>>> import numpy as np
>>> np.set_printoptions(suppress=True, linewidth=200)
>>> E = np.loadtxt("arr.csv", delimiter=",")
>>> E
array([[-5.,  2., -3., -3.],
       [-4.,  3., -2., -2.],
       [ 8., -2.,  5.,  4.],
       [ 6., -2.,  3.,  4.]])
>>> np.allclose(E @ E.T, E.T @ E)
False
>>> E @ E
array([[-25.,   8., -13., -13.],
       [-20.,   9., -10., -10.],
       [ 32.,  -8.,  17.,  16.],
       [ 26.,  -8.,  13.,  14.]])
>>> assert E == E.T
Traceback (most recent call last):
  File "<python-input-6>", line 1, in <module>
    assert E == E.T
           ^^^^^^^^
ValueError: The truth value of an array with more than one element is ambiguous. Use a.any() or a.all()
>>> round(float(np.linalg.det(E)), 2)
6.0
>>> (E - E.T) / 2
array([[ 0. ,  3. , -5.5, -4.5],
       [-3. ,  0. ,  0. ,  0. ],
       [ 5.5,  0. ,  0. ,  0.5],
       [ 4.5,  0. , -0.5,  0. ]])
>>> vec = np.array([1, 1, -1, 1])
>>> a = np.maximum(E @ vec, 0)
>>> a
array([0., 0., 5., 5.])
>>> np.round(np.tanh(E @ vec), 2)
array([-1.  , -0.76,  1.  ,  1.  ])
>>> np.maximum(E @ vec, 0) - np.maximum(-E @ vec, 0)
array([-3., -1.,  5.,  5.])
>>> np.flatnonzero(a > 1e-9)
array([2, 3])
>>> E.T @ a
array([ 70., -20.,  40.,  40.])
>>> evals, V = np.linalg.eig(E)
>>> np.round(np.prod(evals), 2)
np.float64(6.0)
>>> np.round(np.sort(np.linalg.eigvals(E @ E)), 2)
array([1., 1., 4., 9.])
>>> evals.round(2)
array([3., 2., 1., 1.])
>>> np.round(np.sort(np.linalg.eigvals(E.T)), 2)
array([1., 1., 2., 3.])
>>> rng = np.random.default_rng(5209)
>>> K = np.array([[-3, 1, 2, 3, -3, 3, -3, -1, 0, -1, -1, 0],
...     [-3, -2, 3, -1, 3, 0, 0, 3, 2, -1, 1, -1],
...     [0, 1, -1, 0, 2, -3, 0, 2, 3, 1, 1, 3],
...     [-3, -3, 0, -2, 3, -2, 2, 2, 3, 1, -1, 2],
...     [3, 0, 1, 3, 1, 0, -2, -2, -2, 1, 1, 3],
...     [0, 2, 2, -3, -3, 3, -2, -3, 3, 1, -3, -3],
...     [3, 3, 3, -3, 1, -2, 0, -1, -2, 3, 2, 2],
...     [-1, 3, 0, 2, 3, 0, 1, 2, 0, -1, 0, -2],
...     [2, 2, -3, 1, -1, -3, 3, -1, -3, 1, 3, 1],
...     [-2, -2, 1, -1, 2, 1, 0, -1, -3, 3, 0, 2],
...     [3, 1, 0, 2, -2, -2, -2, -2, 3, 0, 3, -1]]) * (rng.random((11, 12)) < 0.3)
>>> K
array([[ 0,  1,  0,  0, -3,  0, -3,  0,  0, -1,  0,  0],
       [-3,  0,  0, -1,  0,  0,  0,  0,  0, -1,  1,  0],
       [ 0,  0,  0,  0,  0,  0,  0,  0,  0,  0,  0,  0],
       [ 0,  0,  0, -2,  3, -2,  2,  2,  3,  1,  0,  2],
       [ 0,  0,  0,  0,  0,  0,  0,  0, -2,  0,  0,  0],
       [ 0,  2,  0,  0, -3,  0,  0,  0,  3,  0,  0, -3],
       [ 3,  0,  3, -3,  0,  0,  0,  0,  0,  3,  0,  0],
       [-1,  0,  0,  0,  0,  0,  0,  2,  0,  0,  0, -2],
       [ 0,  0, -3,  0,  0,  0,  3,  0, -3,  0,  0,  0],
       [ 0,  0,  0, -1,  0,  0,  0,  0,  0,  0,  0,  0],
       [ 0,  0,  0,  0,  0, -2,  0,  0,  3,  0,  0, -1]])
>>> np.abs(np.diag(np.linalg.qr(K)[1])) > 1e-9
array([ True,  True,  True,  True,  True,  True,  True,  True,  True,  True, False])
>>> r = np.linalg.matrix_rank(K)
>>> r
np.int64(10)
>>> null = np.linalg.svd(K)[2][r:].T
>>> np.round(K @ null, 2) + 0
array([[0., 0.],
       [0., 0.],
       [0., 0.],
       [0., 0.],
       [0., 0.],
       [0., 0.],
       [0., 0.],
       [0., 0.],
       [0., 0.],
       [0., 0.],
       [0., 0.]])
>>> null.shape
(12, 2)
>>> np.allclose(K @ null, 0)
True
>>> [int(np.linalg.matrix_rank(np.delete(K, i, axis=0))) for i in range(11)]
[9, 9, 10, 9, 9, 9, 9, 9, 9, 9, 9]
>>> Uu, sv, Vh = np.linalg.svd(K)
>>> V = Vh[:(sv > 1e-8).sum()]
>>> vec = K[2] + -3 * K[1] + rng.integers(2) * np.eye(12)[11]
>>> vec
array([ 9.,  0.,  0.,  3.,  0.,  0.,  0.,  0.,  0.,  3., -3.,  1.])
>>> round(np.linalg.norm(vec - V.T @ V @ vec), 2)
np.float64(0.16)
>>> np.linalg.matrix_rank(np.vstack([K, vec]))
np.int64(11)
>>> Uu, sv, Vh = np.linalg.svd(K)
>>> sv.round(2) + 0
array([7.61, 7.34, 6.03, 4.39, 3.29, 2.68, 2.21, 1.48, 0.63, 0.38, 0.  ])
>>> np.argmax(sv[:-1] / (sv[1:] + 1e-6)) + 1
np.int64(10)
>>> B = Uu[:, :10] @ np.diag(sv[:10]) @ Vh[:10]
>>> np.round(np.abs(K - B).max(), 2)
np.float64(0.0)
>>> np.round(np.linalg.norm(K - B) / np.linalg.norm(K), 2)
np.float64(0.0)
>>> blk = np.stack([K, -2 * K, K[::-1]])
>>> np.round(np.linalg.norm(blk, axis=(1, 2)), 2)
array([13.89, 27.78, 13.89])
>>> (blk @ K.T).shape
(3, 11, 11)
>>> np.einsum("bij,cij->bc", blk, blk)
array([[ 193, -386,   33],
       [-386,  772,  -66],
       [  33,  -66,  193]])
>>> F = np.load("mat.npy")
>>> F
array([[ 2.9 ,  0.26, -0.88,  0.7 ,  0.23,  2.  , -0.51, -0.87, -1.95,  4.09,  1.45],
       [ 0.39,  0.21,  0.87,  0.27, -2.05, -0.94, -1.57, -0.21,  0.78, -1.75,  0.67],
       [-2.06,  0.01,  2.51, -0.45,  0.01, -0.48, -0.15, -0.24,  1.82, -2.98, -2.16],
       [-0.37,  2.43,  1.04, -0.48, -1.72,  2.18, -0.94, -0.9 ,  1.46,  0.39, -0.41],
       [ 0.47, -0.39, -0.78, -0.38, -1.38, -0.64, -1.34, -2.04, -0.28, -1.42,  2.49],
       [ 1.44,  2.06, -1.15, -0.02, -2.36,  1.36, -0.68,  0.11,  0.99,  4.33,  2.87],
       [-0.57,  1.67,  0.58, -2.44, -0.51, -0.65,  0.22, -0.8 ,  2.5 , -0.65, -0.05],
       [-0.62, -1.38,  1.11,  1.2 ,  0.88,  0.1 ,  0.58,  0.56, -2.26, -2.81, -0.08]])
>>> B = F / np.sqrt((F ** 2).mean(axis=1, keepdims=True))
>>> np.linalg.matrix_rank(F - F.mean(axis=1, keepdims=True))
np.int64(8)
>>> np.round(np.linalg.norm(B, axis=1), 2)
array([3.32, 3.32, 3.32, 3.32, 3.32, 3.32, 3.32, 3.32])
>>> B = F / np.linalg.norm(F, axis=1)
Traceback (most recent call last):
  File "<python-input-53>", line 1, in <module>
    B = F / np.linalg.norm(F, axis=1)
        ~~^~~~~~~~~~~~~~~~~~~~~~~~~~~
ValueError: operands could not be broadcast together with shapes (8,11) (8,) 
>>> B = F / np.linalg.norm(F, axis=1, keepdims=True)
>>> G = B @ B.T
>>> np.round(np.degrees(np.arccos(np.clip(G[1, 7], -1, 1))), 2)
np.float64(86.6)
>>> Uu, sv = np.linalg.svd(F)
Traceback (most recent call last):
  File "<python-input-57>", line 1, in <module>
    Uu, sv = np.linalg.svd(F)
    ^^^^^^
ValueError: too many values to unpack (expected 2)
>>> Uu, sv, Vh = np.linalg.svd(F, full_matrices=False)
>>> np.round(sv / sv[0], 2)
array([1.  , 0.7 , 0.49, 0.34, 0.24, 0.17, 0.12, 0.08])
>>> np.round(Uu.T @ Uu, 2) + 0
array([[1., 0., 0., 0., 0., 0., 0., 0.],
       [0., 1., 0., 0., 0., 0., 0., 0.],
       [0., 0., 1., 0., 0., 0., 0., 0.],
       [0., 0., 0., 1., 0., 0., 0., 0.],
       [0., 0., 0., 0., 1., 0., 0., 0.],
       [0., 0., 0., 0., 0., 1., 0., 0.],
       [0., 0., 0., 0., 0., 0., 1., 0.],
       [0., 0., 0., 0., 0., 0., 0., 1.]])
>>> np.allclose(Uu * sv @ Vh, F)
True
>>> np.round(np.abs(Vh[0]), 2)
array([0.36, 0.18, 0.27, 0.04, 0.15, 0.25, 0.08, 0.05, 0.09, 0.73, 0.36])
>>> np.abs(Uu[:, 0]).round(6).argmax()
np.int64(5)
>>> Uu.shape, sv.shape, Vh.shape
((8, 8), (8,), (8, 11))
>>> np.round(np.cumsum(sv ** 2) / np.sum(sv ** 2), 2)
array([0.51, 0.76, 0.89, 0.95, 0.97, 0.99, 1.  , 1.  ])
>>> sv.round(2)
array([10.  ,  7.  ,  4.9 ,  3.43,  2.4 ,  1.68,  1.17,  0.83])
>>> np.round(Uu.T @ F @ Vh.T, 2) + 0
array([[10.  ,  0.  ,  0.  ,  0.  ,  0.  ,  0.  ,  0.  ,  0.  ],
       [ 0.  ,  7.  ,  0.  ,  0.  ,  0.  ,  0.  ,  0.  ,  0.  ],
       [ 0.  ,  0.  ,  4.9 ,  0.  ,  0.  ,  0.  ,  0.  ,  0.  ],
       [ 0.  ,  0.  ,  0.  ,  3.43,  0.  ,  0.  ,  0.  ,  0.  ],
       [ 0.  ,  0.  ,  0.  ,  0.  ,  2.4 ,  0.  ,  0.  ,  0.  ],
       [ 0.  ,  0.  ,  0.  ,  0.  ,  0.  ,  1.68,  0.  ,  0.  ],
       [ 0.  ,  0.  ,  0.  ,  0.  ,  0.  ,  0.  ,  1.17,  0.  ],
       [ 0.  ,  0.  ,  0.  ,  0.  ,  0.  ,  0.  ,  0.  ,  0.83]])
